$ ipython --no-banner

In [1]: import numpy as np

In [2]: import numpy.linalg as la

In [3]: np.set_printoptions(precision=3, suppress=True, linewidth=140)

In [4]: mat = np.array([[1, 0, 0, 0, 0, 0],
   ...:     [2, 1, 0, 0, 0, 0],
   ...:     [0, 0, 1, 0, 0, 0],
   ...:     [2, 1, 2, 1, 0, 0],
   ...:     [0, 2, 3, 0, 1, 0],
   ...:     [0, 1, 2, 3, 3, 1]])

In [5]: mat
Out[5]: 
array([[1, 0, 0, 0, 0, 0],
       [2, 1, 0, 0, 0, 0],
       [0, 0, 1, 0, 0, 0],
       [2, 1, 2, 1, 0, 0],
       [0, 2, 3, 0, 1, 0],
       [0, 1, 2, 3, 3, 1]])

In [6]: rng = np.random.default_rng(985634)

In [7]: Y = mat + rng.integers(-2, 3, (6, 5)) @ rng.integers(-2, 3, (5, 6))

In [8]: print(Y)
[[ 7 -5  4 -5  3  2]
 [-2  9 -6  6 -2  0]
 [ 3 -6  1 -2 -4  0]
 [ 8 -4  6 -5 -2  1]
 [-7 -3  2  5 -1 -8]
 [-6  4  5  5  4 -6]]

In [9]: Y - mat
Out[9]: 
array([[ 6, -5,  4, -5,  3,  2],
       [-4,  8, -6,  6, -2,  0],
       [ 3, -6,  0, -2, -4,  0],
       [ 6, -5,  4, -6, -2,  1],
       [-7, -5, -1,  5, -2, -8],
       [-6,  3,  3,  2,  1, -7]])

In [10]: np.round(la.svd(Y - mat, compute_uv=False), 3) + 0
Out[10]: array([21.532, 13.38 ,  8.261,  4.218,  1.148,  0.   ])

In [11]: x0 = np.array([-9, -7, 3, 0, 0, -4])

In [12]: y = Y @ x0

In [13]: print(y)
[-24 -63  18 -30 122  65]

In [14]: np.round(la.solve(Y, 5 * y), 3) + 0
Out[14]: array([-45., -35.,  15.,   0.,   0., -20.])

In [15]: np.round(la.solve(Y, y), 3) + 0
Out[15]: array([-9., -7.,  3.,  0.,  0., -4.])

In [16]: (mat + mat.T) / 2
Out[16]: 
array([[1. , 1. , 0. , 1. , 0. , 0. ],
       [1. , 1. , 0. , 0.5, 1. , 0.5],
       [0. , 0. , 1. , 1. , 1.5, 1. ],
       [1. , 0.5, 1. , 1. , 0. , 1.5],
       [0. , 1. , 1.5, 0. , 1. , 1.5],
       [0. , 0.5, 1. , 1.5, 1.5, 1. ]])

In [17]: mat @ mat
Out[17]: 
array([[ 1,  0,  0,  0,  0,  0],
       [ 4,  1,  0,  0,  0,  0],
       [ 0,  0,  1,  0,  0,  0],
       [ 6,  2,  4,  1,  0,  0],
       [ 4,  4,  6,  0,  1,  0],
       [ 8, 11, 19,  6,  6,  1]])

In [18]: np.sort(np.abs(la.eigvals(mat)))
Out[18]: array([1., 1., 1., 1., 1., 1.])

In [19]: la.matrix_power(mat, 4)
Out[19]: 
array([[  1,   0,   0,   0,   0,   0],
       [  8,   1,   0,   0,   0,   0],
       [  0,   0,   1,   0,   0,   0],
       [ 20,   4,   8,   1,   0,   0],
       [ 24,   8,  12,   0,   1,   0],
       [120,  58,  98,  12,  12,   1]])
